$ ipython --no-banner

In [1]: import numpy as np

In [2]: np.set_printoptions(precision=1, suppress=True, linewidth=200)

In [3]: r0 = np.array([-2, 1, -2, -2, 2])

In [4]: A = r0[np.abs(np.subtract.outer(np.arange(5), np.arange(5)))]

In [5]: A
Out[5]: 
array([[-2,  1, -2, -2,  2],
       [ 1, -2,  1, -2, -2],
       [-2,  1, -2,  1, -2],
       [-2, -2,  1, -2,  1],
       [ 2, -2, -2,  1, -2]])

In [6]: out = np.linalg.inv(A)

In [7]: np.round(np.linalg.slogdet(A)[0], 1)
Out[7]: np.float64(-1.0)

In [8]: (np.abs(out) > 1e-9).astype(int)
Out[8]: 
array([[1, 1, 1, 1, 1],
       [1, 1, 1, 1, 1],
       [1, 1, 1, 1, 1],
       [1, 1, 1, 1, 1],
       [1, 1, 1, 1, 1]])

In [9]: round(float(np.linalg.cond(A)), 1)
Out[9]: 3.5

In [10]: out.round(1) + 0
Out[10]: 
array([[ 0.1,  0.1, -0.2, -0.2,  0.1],
       [ 0.1,  0.1,  0. , -0.3, -0.2],
       [-0.2,  0. ,  0. ,  0. , -0.2],
       [-0.2, -0.3,  0. ,  0.1,  0.1],
       [ 0.1, -0.2, -0.2,  0.1,  0.1]])

In [11]: np.linalg.det(A) * out
Out[11]: 
array([[-27., -36.,  81.,  90., -27.],
       [-36., -48., -18., 120.,  90.],
       [ 81., -18.,   9., -18.,  81.],
       [ 90., 120., -18., -48., -36.],
       [-27.,  90.,  81., -36., -27.]])

In [12]: def softmax(z):
    ...:     e = np.exp(z - z.max(axis=-1, keepdims=True))
    ...:     return e / e.sum(axis=-1, keepdims=True)
    ...: 

In [13]: np.round(softmax(A[0]), 1) + 0
Out[13]: array([0. , 0.3, 0. , 0. , 0.7])

In [14]: np.round(softmax(10 * A[0]), 1) + 0
Out[14]: array([0., 0., 0., 0., 1.])

In [15]: att = A @ A.T / np.sqrt(5)

In [16]: softmax(att).round(6).argmax(axis=1)
Out[16]: array([0, 1, 2, 3, 4])

In [17]: np.round(softmax(att + np.triu(np.full(att.shape, -np.inf), 1)), 1) + 0
Out[17]: 
array([[1., 0., 0., 0., 0.],
       [0., 1., 0., 0., 0.],
       [0., 0., 1., 0., 0.],
       [0., 0., 0., 1., 0.],
       [0., 0., 0., 0., 1.]])
